$ ipython --no-banner

In [1]: import numpy as np

In [2]: np.set_printoptions(precision=1, suppress=True, linewidth=160, sign=" ")

In [3]: M = np.loadtxt("x.csv", delimiter=",")

In [4]: M
Out[4]: 
array([[ 0.7,  0.2,  0.2],
       [ 0. ,  0.7,  0.3],
       [ 0. ,  0.2,  0.8]])

In [5]: vec = np.array([0, -2, -2])

In [6]: y = M @ vec

In [7]: y
Out[7]: array([-0.7, -2. , -2. ])

In [8]: np.linalg.solve(M, M[:, 0])
Out[8]: array([ 1.,  0.,  0.])

In [9]: np.linalg.solve(M.T, M[1])
Out[9]: array([ 0.,  1.,  0.])

In [10]: np.round(np.linalg.solve(M, y), 1) + 0
Out[10]: array([ 0., -2., -2.])

In [11]: out = np.array([[2, 3, 0], [1, 1, 2], [0, 1, 2]])

In [12]: M @ out
Out[12]: 
array([[ 1.5,  2.3,  0.7],
       [ 0.7,  1. ,  2. ],
       [ 0.2,  1. ,  2. ]])

In [13]: np.linalg.matrix_rank(M @ out)
Out[13]: np.int64(3)

In [14]: np.linalg.matrix_rank(np.vstack([M, out.T]))
Out[14]: np.int64(3)

In [15]: np.einsum("ij,ij->i", M, M)
Out[15]: array([ 0.5,  0.6,  0.6])

In [16]: U, sig, vt = np.linalg.svd(M, full_matrices=False)

In [17]: (sig > 1e-8).sum()
Out[17]: np.int64(3)

In [18]: np.round(np.sqrt((sig ** 2).sum()), 1), round(np.linalg.norm(M), 1)
Out[18]: (np.float64(1.3), np.float64(1.3))

In [19]: print(np.abs(U[:, 0]).round(6).argmax())
2

In [20]: np.allclose(U * sig @ vt, M)
Out[20]: True

In [21]: print(np.round(U.T @ U, 1) + 0)
[[ 1.  0.  0.]
 [ 0.  1.  0.]
 [ 0.  0.  1.]]

In [22]: U.shape, sig.shape, vt.shape
Out[22]: ((3, 3), (3,), (3, 3))

In [23]: np.round(U.T @ M @ vt.T, 1) + 0
Out[23]: 
array([[ 1. ,  0. ,  0. ],
       [ 0. ,  0.6,  0. ],
       [ 0. ,  0. ,  0.4]])

In [24]: def softmax(z):
    ...:     e = np.exp(z - z.max(axis=-1, keepdims=True))
    ...:     return e / e.sum(axis=-1, keepdims=True)
    ...: 

In [25]: print(softmax(M[1]))
[ 0.2  0.4  0.3]

In [26]: softmax(M).sum(axis=1)
Out[26]: array([ 1.,  1.,  1.])

In [27]: np.round(softmax(10 * M[1]), 1) + 0
Out[27]: array([ 0.,  1.,  0.])

In [28]: print(softmax(M[1] + -3))
[ 0.2  0.4  0.3]

In [29]: S = M @ M.T / np.sqrt(3)

In [30]: softmax(S)[1] @ M
Out[30]: array([ 0.2,  0.4,  0.4])

In [31]: K = np.load("layer12.npy")

In [32]: print(K)
[[ 1  1  3  3  3  3  1  2  0]
 [ 0  1  1  3  3  3  3  1  2]
 [ 2  0  1  1  3  3  3  3  1]
 [ 1  2  0  1  1  3  3  3  3]
 [ 3  1  2  0  1  1  3  3  3]
 [ 3  3  1  2  0  1  1  3  3]
 [ 3  3  3  1  2  0  1  1  3]
 [ 3  3  3  3  1  2  0  1  1]
 [ 1  3  3  3  3  1  2  0  1]]

In [33]: f = np.array([-2, 5, 3, 2, 8, 2, 5, 3, -2])

In [34]: out = K + np.outer(f, np.eye(9)[0])

In [35]: round(float(np.linalg.det(out) / np.linalg.det(K)), 1), round(1 + np.linalg.solve(K, f)[0], 1)
Out[35]: (3.6, np.float64(3.6))

In [36]: np.fft.fft(K[0])
Out[36]: array([17. +0.j , -5. -3.4j, -0.9+0.4j, -1. +0.j ,  2.9-1.4j,  2.9+1.4j, -1. +0.j , -0.9-0.4j, -5. +3.4j])

In [37]: np.allclose(K @ K.T, K.T @ K)
Out[37]: True

In [38]: np.sort(np.abs(np.fft.fft(K[0]))), np.sort(np.linalg.svd(K, compute_uv=False))
Out[38]: 
(array([  1. ,   1. ,   1. ,   1. ,   3.3,   3.3,   6. ,   6. ,  17. ]),
 array([  1. ,   1. ,   1. ,   1. ,   3.3,   3.3,   6. ,   6. ,  17. ]))

In [39]: mat = np.load("m.npy")

In [40]: print(mat)
[[-0.8 -0.5  0.7  0.1 -0.8]
 [-2.2  0.5  2.1 -1.1 -0.1]
 [ 2.2 -0.9 -2.1 -1.5 -1.4]
 [-0.5 -0.4  0.5  0.1 -0.6]
 [-0.3  0.   0.2  0.7  0.2]
 [ 1.  -0.1 -0.9 -0.4  0.2]
 [ 0.2 -2.2 -0.3  0.   0.2]
 [ 0.4 -1.8 -0.3  1.   0.7]
 [-0.1 -0.6  0.1  1.  -1.4]
 [ 0.1 -0.8 -0.1  0.   0.9]
 [-0.3 -1.5  0.2  0.3  2.5]
 [ 1.9  0.8 -2.  -0.7  1.2]
 [ 0.5 -0.7 -0.5  1.1  0.1]
 [ 0.  -1.   0.  -1.5 -0.6]
 [-0.5  0.8  0.4 -2.   1.2]
 [ 0.3 -0.4 -0.3 -1.2 -1.2]
 [ 1.   0.7 -1.  -0.9  0.5]
 [-0.1 -0.3  0.1  0.4  1.4]
 [ 1.6  2.4 -1.6  0.1  0.8]
 [ 1.1 -1.2 -1.  -1.6 -0.2]
 [ 1.2 -0.9 -1.3 -1.   0.2]
 [ 0.1 -0.5 -0.1  0.5 -2.2]
 [ 1.7 -0.1 -1.7 -1.1 -0.5]
 [ 0.3  0.3 -0.3  2.3 -0.2]
 [-0.4  0.3  0.3  0.5 -0.3]
 [ 0.3 -1.3 -0.2  1.3  0.4]
 [ 0.9  0.8 -1.  -0.8 -0.2]
 [-1.1  1.6  1.1  1.1  1.2]
 [-0.5 -0.4  0.4  0.3 -1.3]
 [ 0.1  2.3 -0.2 -0.2 -0.4]
 [-0.4 -0.6  0.4 -1.7 -0.6]
 [ 0.2  0.7 -0.3 -1.   0.4]
 [-0.8 -0.9  0.6 -0.2 -0.4]
 [-0.2 -2.5  0.   0.3  0.1]
 [ 0.4  0.1 -0.6  0.5 -0.9]
 [ 1.8  0.7 -1.9  0.1 -1.1]
 [-0.9  0.3  0.9 -0.6 -0.6]]

In [41]: U, sig, vt = np.linalg.svd(mat)

In [42]: np.argmax(sig[:-1] / (sig[1:] + 1e-6)) + 1
Out[42]: np.int64(4)

In [43]: out = U[:, :4] @ np.diag(sig[:4]) @ vt[:4]

In [44]: round(float(np.linalg.norm(mat - out, 2)), 1), np.round(sig[4], 1)
Out[44]: (0.4, np.float64(0.4))

In [45]: np.linalg.matrix_rank(mat, rtol=0.05)
Out[45]: np.int64(4)
